% python3 -q
>>> import numpy as np
>>> np.set_printoptions(precision=2, suppress=True, linewidth=200, floatmode="fixed")
>>> E = np.arange(12).reshape(3, 4) + -3
>>> E
array([[-3, -2, -1,  0],
       [ 1,  2,  3,  4],
       [ 5,  6,  7,  8]])
>>> r = np.linalg.matrix_rank(E)
>>> print(r)
2
>>> ns = np.linalg.svd(E)[2][r:].T
>>> [int(np.linalg.matrix_rank(E[:i])) for i in range(1, len(E) + 1)]
[1, 2, 2]
>>> ns.shape
(4, 2)
>>> J = np.load("m.npy")
>>> J
array([[0, 0, 0],
       [0, 0, 1],
       [0, 1, 0]])
>>> # 2 blocks once reordered
>>> evals, vecs = np.linalg.eigh(J)
>>> x0 = np.array([1, 0, 3])
>>> print(x0 @ J @ x0 / (x0 @ x0), evals[0], evals[-1])
0.0 -1.0 1.0
>>> np.linalg.eigvalsh(J[1:, 1:])
array([-1.00,  1.00])
>>> np.round(vecs * np.abs(evals) @ vecs.T, 2) + 0
array([[0.00, 0.00, 0.00],
       [0.00, 1.00, 0.00],
       [0.00, 0.00, 1.00]])
>>> vecs * np.maximum(evals, 0) @ vecs.T
array([[0.00, 0.00, 0.00],
       [0.00, 0.50, 0.50],
       [0.00, 0.50, 0.50]])
>>> print(J[:, 0] @ J[:, 2])
0
>>> J @ J.T
array([[0, 0, 0],
       [0, 1, 0],
       [0, 0, 1]])
>>> U, sig, Vh = np.linalg.svd(J)
>>> sig
array([1.00, 1.00, 0.00])
>>> other = U[:, :2] @ np.diag(sig[:2]) @ Vh[:2]
>>> print(np.round(np.linalg.norm(J - other, 2), 2), sig[2])
0.0 0.0
>>> np.linalg.matrix_rank(J, rtol=0.05)
np.int64(2)
>>> print(np.abs(J - other).max())
0.0
>>> np.linalg.matrix_rank(other)
np.int64(2)
>>> other
array([[0.00, 0.00, 0.00],
       [0.00, 0.00, 1.00],
       [0.00, 1.00, 0.00]])
>>> np.argwhere(np.triu(J))
array([[1, 2]])
>>> Lm = np.diag(J.sum(axis=1)) - J
>>> print(round(np.linalg.det(Lm[1:, 1:])))
0
>>> print((np.linalg.eigvalsh(Lm) < 1e-8).sum())
2
>>> other = np.array([[5, -5, 3, 4], [2, -1, 2, 1], [4, -4, -4, 4], [1, -4, 0, -2]])
>>> mat = np.triu(other, 1)
>>> mat
array([[ 0, -5,  3,  4],
       [ 0,  0,  2,  1],
       [ 0,  0,  0,  4],
       [ 0,  0,  0,  0]])
>>> np.linalg.lstsq(mat[:-1].T, mat[-1])[2]
np.int32(3)
>>> np.unique(mat.round(6), axis=0).shape
(4, 4)
>>> np.round(mat @ np.linalg.pinv(mat) @ mat, 2) + 0
array([[ 0.00, -5.00,  3.00,  4.00],
       [ 0.00,  0.00,  2.00,  1.00],
       [ 0.00,  0.00,  0.00,  4.00],
       [ 0.00,  0.00,  0.00,  0.00]])
>>> sig = 3 * 0.7 ** np.arange(3)
>>> rng = np.random.default_rng(710)
>>> F = rng.normal(size=(19, 3)) * rng.permutation(sig)
>>> F
array([[-1.98, -1.22, -2.34],
       [-2.95,  1.18,  0.39],
       [-3.14,  1.63, -0.45],
       [-4.89, -0.13, -3.01],
       [ 1.13,  0.58, -1.06],
       [ 0.26,  1.71, -2.99],
       [-5.60, -0.31, -2.84],
       [ 1.42,  2.24,  0.01],
       [ 0.28,  1.90, -0.61],
       [-3.86, -0.59, -3.88],
       [ 1.32,  3.11,  2.03],
       [ 0.87, -0.08,  1.70],
       [-3.95,  0.59, -0.58],
       [-1.06,  1.10,  3.38],
       [-3.24, -2.21, -0.33],
       [-2.10, -0.34,  0.48],
       [ 1.90,  0.16, -0.51],
       [-2.42, -0.63, -1.49],
       [ 1.47, -0.12,  3.42]])
>>> q, vecs = np.linalg.qr(F[:, :1])[0], np.linalg.qr(F[:, 1:])[0]
>>> sig = np.linalg.svd(q.T @ vecs, compute_uv=False)
>>> (sig > 0.9).sum()
np.int64(0)
>>> np.degrees(np.arccos(sig.clip(0, 1)))
array([56.29])
>>> C = np.sign(np.array([[-7, 4, -9], [-1, -9, 7], [3, 1, 7]]))
>>> other = (np.tril(C, -1) + np.eye(3)) @ (np.triu(C, 1) + np.eye(3))
>>> evals = np.array([3, -2, -5])
>>> M = np.rint(other * evals @ np.linalg.inv(other)) + 0
>>> M
array([[-28.00, -18.00,  13.00],
       [ 32.00,  19.00, -16.00],
       [-14.00, -12.00,   5.00]])
>>> [round(float(x), 2) for x in np.linalg.svd(M, compute_uv=False)[:3]]
[57.18, 3.72, 0.14]
>>> np.linalg.cond(M) > 100
np.True_
>>> np.argsort(-np.linalg.norm(M, axis=0).round(6), kind="stable")[:3]
array([0, 1, 2])
>>> U, sig, Vh = np.linalg.svd(M)
>>> np.argmax(sig[:-1] / (sig[1:] + 1e-6)) + 1
np.int64(2)
>>> print(sig)
[57.18  3.72  0.14]
>>> other = U[:, :2] @ np.diag(sig[:2]) @ Vh[:2]
>>> round(np.linalg.norm(M - other, 2), 2), round(sig[2], 2)
(np.float64(0.14), np.float64(0.14))
>>> np.linalg.matrix_rank(M, rtol=0.05)
np.int64(2)
>>> q, r_ = np.linalg.qr(M)
>>> np.round(abs(r_[0, 0]), 2), round(np.linalg.norm(M[:, 0]), 2)
(np.float64(44.77), np.float64(44.77))
>>> np.round(q.T @ q, 2) + 0
array([[1.00, 0.00, 0.00],
       [0.00, 1.00, 0.00],
       [0.00, 0.00, 1.00]])
>>> print(q @ r_)
[[-28.00 -18.00  13.00]
 [ 32.00  19.00 -16.00]
 [-14.00 -12.00   5.00]]
>>> print(np.trace(q @ q.T))
3.0
